% ipython --no-banner

In [1]: import numpy as np

In [2]: from numpy import linalg as LA

In [3]: np.set_printoptions(precision=1, suppress=True, linewidth=140, sign=" ")

In [4]: def rd(a):
   ...:     return np.round(a, 1) + 0
   ...: 

In [5]: X = np.load("x.npy")

In [6]: X
Out[6]: 
array([[-0.2,  0.5],
       [ 0.5, -0.2],
       [ 0.9, -0.8]])

In [7]: B = np.array([[2, 3], [2, -2]])

In [8]: W2 = np.kron(B, X)

In [9]: LA.matrix_rank(W2)
Out[9]: np.int64(4)

In [10]: W2.shape
Out[10]: (6, 4)

In [11]: q, R = LA.qr(X)

In [12]: rd(np.trace(q @ q.T))
Out[12]: np.float64(2.0)

In [13]: rd(np.abs(np.diag(R)))
Out[13]: array([ 1. ,  0.4])

In [14]: print(np.allclose(R.T @ R, X.T @ X))
True

In [15]: rd(q.T @ q)
Out[15]: 
array([[ 1.,  0.],
       [ 0.,  1.]])

In [16]: print(rd(R))
[[ 1.  -0.9]
 [ 0.  -0.4]]

In [17]: rd(q @ R)
Out[17]: 
array([[-0.2,  0.5],
       [ 0.5, -0.2],
       [ 0.9, -0.8]])

In [18]: q.shape, R.shape
Out[18]: ((3, 2), (2, 2))

In [19]: M = np.load("data.npy")

In [20]: print(rd(M))
[[-0.1  0.7 -0.7  0.   0.2  0.  -0.2]
 [-0.4 -0.3 -0.1  0.6  0.5  0.3  0.2]
 [ 0.  -0.6 -0.5  0.1 -0.2 -0.4 -0.5]
 [-0.1 -0.2  0.1 -0.6  0.6  0.2 -0.4]
 [-0.8  0.  -0.1 -0.3 -0.5  0.1  0.1]
 [ 0.1 -0.2 -0.4 -0.4  0.2 -0.3  0.7]
 [ 0.4 -0.2 -0.3 -0.1 -0.3  0.8  0.1]]

In [21]: # keeps lengths

In [22]: B = LA.invert(M)
Traceback (most recent call last):
  Cell In[22], line 1
    B = LA.invert(M)
AttributeError: module 'numpy.linalg' has no attribute 'invert'


In [23]: B = LA.inv(M)

In [24]: rd(LA.slogdet(M)[0])
Out[24]: np.float64(1.0)

In [25]: (np.abs(B) > 1e-9).astype(int)
Out[25]: 
array([[ 1,  1,  0,  1,  1,  1,  1],
       [ 1,  1,  1,  1,  1,  1,  1],
       [ 1,  1,  1,  1,  1,  1,  1],
       [ 1,  1,  1,  1,  1,  1,  1],
       [ 1,  1,  1,  1,  1,  1,  1],
       [ 1,  1,  1,  1,  1,  1,  1],
       [ 1,  1,  1,  1,  1,  1,  1]])

In [26]: rd(LA.det(M) * B)
Out[26]: 
array([[-0.1, -0.4,  0. , -0.1, -0.8,  0.1,  0.4],
       [ 0.7, -0.3, -0.6, -0.2,  0. , -0.2, -0.2],
       [-0.7, -0.1, -0.5,  0.1, -0.1, -0.4, -0.3],
       [ 0. ,  0.6,  0.1, -0.6, -0.3, -0.4, -0.1],
       [ 0.2,  0.5, -0.2,  0.6, -0.5,  0.2, -0.3],
       [ 0. ,  0.3, -0.4,  0.2,  0.1, -0.3,  0.8],
       [-0.2,  0.2, -0.5, -0.4,  0.1,  0.7,  0.1]])

In [27]: rd(LA.inv(B))
Out[27]: 
array([[-0.1,  0.7, -0.7,  0. ,  0.2,  0. , -0.2],
       [-0.4, -0.3, -0.1,  0.6,  0.5,  0.3,  0.2],
       [ 0. , -0.6, -0.5,  0.1, -0.2, -0.4, -0.5],
       [-0.1, -0.2,  0.1, -0.6,  0.6,  0.2, -0.4],
       [-0.8,  0. , -0.1, -0.3, -0.5,  0.1,  0.1],
       [ 0.1, -0.2, -0.4, -0.4,  0.2, -0.3,  0.7],
       [ 0.4, -0.2, -0.3, -0.1, -0.3,  0.8,  0.1]])

In [28]: np.allclose(B, M.T)
Out[28]: True

In [29]: rd(B)
Out[29]: 
array([[-0.1, -0.4,  0. , -0.1, -0.8,  0.1,  0.4],
       [ 0.7, -0.3, -0.6, -0.2,  0. , -0.2, -0.2],
       [-0.7, -0.1, -0.5,  0.1, -0.1, -0.4, -0.3],
       [ 0. ,  0.6,  0.1, -0.6, -0.3, -0.4, -0.1],
       [ 0.2,  0.5, -0.2,  0.6, -0.5,  0.2, -0.3],
       [ 0. ,  0.3, -0.4,  0.2,  0.1, -0.3,  0.8],
       [-0.2,  0.2, -0.5, -0.4,  0.1,  0.7,  0.1]])

In [30]: vec = np.array([1, -2, 2, 3, 1, 2, 0])

In [31]: rd(M @ vec)
Out[31]: array([-2.4,  2.8, -0.6, -0.3, -2. , -1.8,  1.3])

In [32]: print(np.sign((M @ vec).round(6)))
[-1.  1. -1. -1. -1. -1.  1.]

In [33]: rd(np.einsum("ij,j->i", M, vec))
Out[33]: array([-2.4,  2.8, -0.6, -0.3, -2. , -1.8,  1.3])

In [34]: print(rd(M[:, 0] @ M[:, 6]))
0.0

In [35]: rd(M @ M.T)
Out[35]: 
array([[ 1.,  0.,  0.,  0.,  0.,  0.,  0.],
       [ 0.,  1.,  0.,  0.,  0.,  0.,  0.],
       [ 0.,  0.,  1.,  0.,  0.,  0.,  0.],
       [ 0.,  0.,  0.,  1.,  0.,  0.,  0.],
       [ 0.,  0.,  0.,  0.,  1.,  0.,  0.],
       [ 0.,  0.,  0.,  0.,  0.,  1.,  0.],
       [ 0.,  0.,  0.,  0.,  0.,  0.,  1.]])

In [36]: rd(LA.pinv(M))
Out[36]: 
array([[-0.1, -0.4,  0. , -0.1, -0.8,  0.1,  0.4],
       [ 0.7, -0.3, -0.6, -0.2,  0. , -0.2, -0.2],
       [-0.7, -0.1, -0.5,  0.1, -0.1, -0.4, -0.3],
       [ 0. ,  0.6,  0.1, -0.6, -0.3, -0.4, -0.1],
       [ 0.2,  0.5, -0.2,  0.6, -0.5,  0.2, -0.3],
       [ 0. ,  0.3, -0.4,  0.2,  0.1, -0.3,  0.8],
       [-0.2,  0.2, -0.5, -0.4,  0.1,  0.7,  0.1]])

In [37]: print(rd(LA.svd(M, compute_uv=False)))
[ 1.  1.  1.  1.  1.  1.  1.]

In [38]: m1 = np.array([[2.0, 0.0], [1.0, 1.0]])

In [39]: print(np.einsum("ij,ji->", m1, m1))
5.0

In [40]: print(rd(LA.det(m1.T)))
2.0

In [41]: q = m1.astype(float).copy()

In [42]: for j in range(2):
    ...:     q[:, j] -= q[:, :j] @ (q[:, :j].T @ q[:, j])
    ...:     q[:, j] /= LA.norm(q[:, j])
    ...: 

In [43]: rd(q.T @ q)
Out[43]: 
array([[ 1.,  0.],
       [ 0.,  1.]])

In [44]: rd(q.T @ m1)
Out[44]: 
array([[ 2.2,  0.4],
       [ 0. ,  0.9]])

In [45]: data = np.load("run8.npy")

In [46]: print(data)
[[ 1.   0.7  0.5  0.3]
 [ 0.7  1.   0.7  0.5]
 [ 0.5  0.7  1.   0.7]
 [ 0.3  0.5  0.7  1. ]]

In [47]: # symmetric

In [48]: u = np.array([-2, -2, 1])

In [49]: rd(np.polyval(u, data[2]))
Out[49]: array([-0.5, -1.4, -3. , -1.4])

In [50]: rng = np.random.default_rng(86987)

In [51]: B = data + rng.integers(-2, 3, (4, 1)) @ rng.integers(-2, 3, (1, 4))

In [52]: B
Out[52]: 
array([[ 5. ,  2.7,  0.5, -3.7],
       [-3.3, -1. ,  0.7,  4.5],
       [ 4.5,  2.7,  1. , -3.3],
       [-3.7, -1.5,  0.7,  5. ]])

In [53]: np.abs(B - data).sum(axis=1)
Out[53]: array([ 10.,  10.,  10.,  10.])

In [54]: Lm = LA.cholesky(data)

In [55]: rd(Lm @ Lm.T)
Out[55]: 
array([[ 1. ,  0.7,  0.5,  0.3],
       [ 0.7,  1. ,  0.7,  0.5],
       [ 0.5,  0.7,  1. ,  0.7],
       [ 0.3,  0.5,  0.7,  1. ]])

In [56]: print(data / np.sqrt(np.outer(np.diag(data), np.diag(data))))
[[ 1.   0.7  0.5  0.3]
 [ 0.7  1.   0.7  0.5]
 [ 0.5  0.7  1.   0.7]
 [ 0.3  0.5  0.7  1. ]]

In [57]: rd(Lm)
Out[57]: 
array([[ 1. ,  0. ,  0. ,  0. ],
       [ 0.7,  0.7,  0. ,  0. ],
       [ 0.5,  0.5,  0.7,  0. ],
       [ 0.3,  0.4,  0.5,  0.7]])

In [58]: rd(np.prod(np.diag(Lm)) ** 2), rd(LA.det(data))
Out[58]: (np.float64(0.1), np.float64(0.1))

In [59]: rd(LA.det(2 * data)), rd(LA.det(data))
Out[59]: (np.float64(2.1), np.float64(0.1))

In [60]: rd(np.einsum("ij,ji->", data, data))
Out[60]: np.float64(8.1)

In [61]: evals, evecs = LA.eig(data)

In [62]: print(rd(np.sort(LA.eigvals(LA.inv(data)))))
[ 0.4  1.3  3.5  4.6]

In [63]: print(rd(np.sort(LA.eigvals(data.T))))
[ 0.2  0.3  0.8  2.7]

In [64]: print(rd(evals))
[ 2.7  0.8  0.3  0.2]

In [65]: print(rd(data @ evecs[:, 0] - evals[0] * evecs[:, 0]))
[ 0.  0.  0.  0.]

In [66]: rd(np.prod(evals))
Out[66]: np.float64(0.1)

In [67]: A = np.array([[5, 2, 0, 4, 5, 4, 1],
    ...:     [0, 4, 3, 0, 4, 0, 0],
    ...:     [2, 2, 5, 1, 1, 4, 1],
    ...:     [2, 4, 4, 3, 3, 0, 3],
    ...:     [5, 3, 2, 1, 1, 4, 4],
    ...:     [1, 4, 0, 2, 1, 1, 1],
    ...:     [2, 4, 3, 5, 5, 4, 4]]) * (rng.random((7, 7)) < 0.3)

In [68]: A
Out[68]: 
array([[ 5,  2,  0,  0,  5,  0,  1],
       [ 0,  0,  0,  0,  0,  0,  0],
       [ 0,  0,  0,  0,  0,  0,  0],
       [ 0,  4,  0,  0,  0,  0,  0],
       [ 5,  0,  2,  0,  0,  0,  0],
       [ 1,  0,  0,  0,  0,  1,  1],
       [ 0,  0,  0,  5,  0,  4,  0]])

In [69]: # row 2 repeats row 1

In [70]: LA.matrix_power(A, 2)
Out[70]: 
array([[ 50,  10,  10,   5,  25,   4,   5],
       [  0,   0,   0,   0,   0,   0,   0],
       [  0,   0,   0,   0,   0,   0,   0],
       [  0,   0,   0,   0,   0,   0,   0],
       [ 25,  10,   0,   0,  25,   0,   5],
       [  6,   2,   0,   5,   5,   5,   2],
       [  4,  20,   0,   0,   0,   4,   4]])

In [71]: A.inv()
Traceback (most recent call last):
  Cell In[71], line 1
    A.inv()
AttributeError: 'numpy.ndarray' object has no attribute 'inv'


In [72]: rd(np.sort(np.abs(LA.eigvals(A))))
Out[72]: array([ 0. ,  0. ,  0. ,  1.7,  2.5,  3. ,  8.1])

In [73]: rd(np.abs(LA.eigvals(A)).max())
Out[73]: np.float64(8.1)

In [74]: (A - A.T) / 2
Out[74]: 
array([[ 0. ,  1. ,  0. ,  0. ,  0. , -0.5,  0.5],
       [-1. ,  0. ,  0. , -2. ,  0. ,  0. ,  0. ],
       [ 0. ,  0. ,  0. ,  0. , -1. ,  0. ,  0. ],
       [ 0. ,  2. ,  0. ,  0. ,  0. ,  0. , -2.5],
       [ 0. ,  0. ,  1. ,  0. ,  0. ,  0. ,  0. ],
       [ 0.5,  0. ,  0. ,  0. ,  0. ,  0. , -1.5],
       [-0.5,  0. ,  0. ,  2.5,  0. ,  1.5,  0. ]])

In [75]: np.allclose(A, A.T)
Out[75]: False

In [76]: Uu, sv, VT = LA.svd(A)

In [77]: evecs = VT[:(sv > 1e-8).sum()]

In [78]: vec = A[1] + 5 * A[6] + rng.integers(2) * np.eye(7)[5]

In [79]: print(vec)
[  0.   0.   0.  25.   0.  21.   0.]

In [80]: rd(LA.norm(vec - evecs.T @ evecs @ vec))
Out[80]: np.float64(0.6)

In [81]: LA.matrix_rank(np.vstack([A, vec]))
Out[81]: np.int64(6)

In [82]: np.allclose(evecs.T @ evecs @ vec, vec)
Out[82]: False

In [83]: np.abs(np.diag(LA.qr(A)[1])) > 1e-9
Out[83]: array([ True,  True,  True,  True,  True, False, False])

In [84]: np.allclose(A[:-1].T @ LA.lstsq(A[:-1].T, A[-1])[0], A[-1])
Out[84]: False

In [85]: LA.lstsq(A[:-1].T, A[-1])[2]
Out[85]: np.int32(4)

In [86]: rd(np.trace(LA.pinv(A) @ A))
Out[86]: np.float64(5.0)

In [87]: J = np.loadtxt("arr.csv", delimiter=",")

In [88]: J
Out[88]: 
array([[-2., -3.],
       [-3., -2.]])

In [89]: # symmetric

In [90]: J @ J
Out[90]: 
array([[ 13.,  12.],
       [ 12.,  13.]])

In [91]: rd(np.abs(LA.eigvals(J)).max())
Out[91]: np.float64(5.0)

In [92]: np.trace(J)
Out[92]: np.float64(-4.0)

In [93]: rd(LA.matrix_power(J, 4))
Out[93]: 
array([[ 313.,  312.],
       [ 312.,  313.]])

In [94]: J.inv()
Traceback (most recent call last):
  Cell In[94], line 1
    J.inv()
AttributeError: 'numpy.ndarray' object has no attribute 'inv'


In [95]: rd(LA.det(J))
Out[95]: np.float64(-5.0)

In [96]: q, R = LA.qr(J)

In [97]: rd(q @ R)
Out[97]: 
array([[-2., -3.],
       [-3., -2.]])

In [98]: print(np.trace(q @ q.T))
2.0

In [99]: W0 = np.array([[1, 2, 0], [2, 0, 1], [0, 0, 1]])

In [100]: W0
Out[100]: 
array([[ 1,  2,  0],
       [ 2,  0,  1],
       [ 0,  0,  1]])

In [101]: evals, evecs = LA.eig(W0)

In [102]: print(np.prod(evals))
-4.0

In [103]: print(rd(np.sort(LA.eigvals(W0.T))))
[-1.6  1.   2.6]

In [104]: print(W0 @ evecs[:, 0] - evals[0] * evecs[:, 0])
[ 0.  0.  0.]

In [105]: rd(evals)
Out[105]: array([ 2.6, -1.6,  1. ])

In [106]: u = np.array([7, 8, 9])

In [107]: B = W0 + np.outer(u, np.eye(3)[2])

In [108]: rd(LA.det(B) / LA.det(W0)), rd(1 + LA.solve(W0, u)[2])
Out[108]: (np.float64(10.0), np.float64(10.0))

In [109]: B
Out[109]: 
array([[  1.,   2.,   7.],
       [  2.,   0.,   9.],
       [  0.,   0.,  10.]])

In [110]: q, R = LA.qr(B)

In [111]: print(rd(np.abs(np.diag(R))))
[  2.2   1.8  10. ]

In [112]: rd(q.T @ q)
Out[112]: 
array([[ 1.,  0.,  0.],
       [ 0.,  1.,  0.],
       [ 0.,  0.,  1.]])

In [113]: rd(q @ R)
Out[113]: 
array([[  1.,   2.,   7.],
       [  2.,   0.,   9.],
       [  0.,   0.,  10.]])

In [114]: rd(abs(R[0, 0])), rd(LA.norm(B[:, 0]))
Out[114]: (np.float64(2.2), np.float64(2.2))

In [115]: rd(np.trace(q @ q.T))
Out[115]: np.float64(3.0)

In [116]: np.allclose(R.T @ R, B.T @ B)
Out[116]: True

In [117]: lab = rng.permutation(3)

In [118]: B = W0[:, lab] * rng.choice([-1, 1], 3)

In [119]: B
Out[119]: 
array([[ 0,  1, -2],
       [-1,  2,  0],
       [-1,  0,  0]])

In [120]: Uu, _, VT = LA.svd(W0.T @ B)

In [121]: rd(Uu @ VT)
Out[121]: 
array([[ 0.,  1.,  0.],
       [ 0.,  0., -1.],
       [-1.,  0.,  0.]])

In [122]: K = np.array([[0.5, -2.6, 0.4, 0.3],
     ...:     [0.5, 1.0, 1.1, -1.7],
     ...:     [-0.3, -1.5, 1.6, 0.2],
     ...:     [-2.1, -1.8, 0.7, 1.3]])

In [123]: K
Out[123]: 
array([[ 0.5, -2.6,  0.4,  0.3],
       [ 0.5,  1. ,  1.1, -1.7],
       [-0.3, -1.5,  1.6,  0.2],
       [-2.1, -1.8,  0.7,  1.3]])

In [124]: rd(LA.norm(K, axis=1))
Out[124]: array([ 2.7,  2.3,  2.2,  3.1])

In [125]: rd(LA.norm(K, axis=0))
Out[125]: array([ 2.2,  3.6,  2.1,  2.2])

In [126]: rd(LA.norm(K[1], 1)), rd(LA.norm(K[1], np.inf))
Out[126]: (np.float64(4.3), np.float64(1.7))

In [127]: print(LA.norm(K, axis=1).argmax())
3

In [128]: print(rd(LA.norm(K[1] - K[3])))
4.9

In [129]: rd(LA.norm(K, "nuc"))
Out[129]: np.float64(8.9)

In [130]: rd(LA.norm(K, 2))
Out[130]: np.float64(4.3)

In [131]: rd(LA.norm(K, 1)), rd(LA.norm(K, np.inf))
Out[131]: (np.float64(6.9), np.float64(5.9))
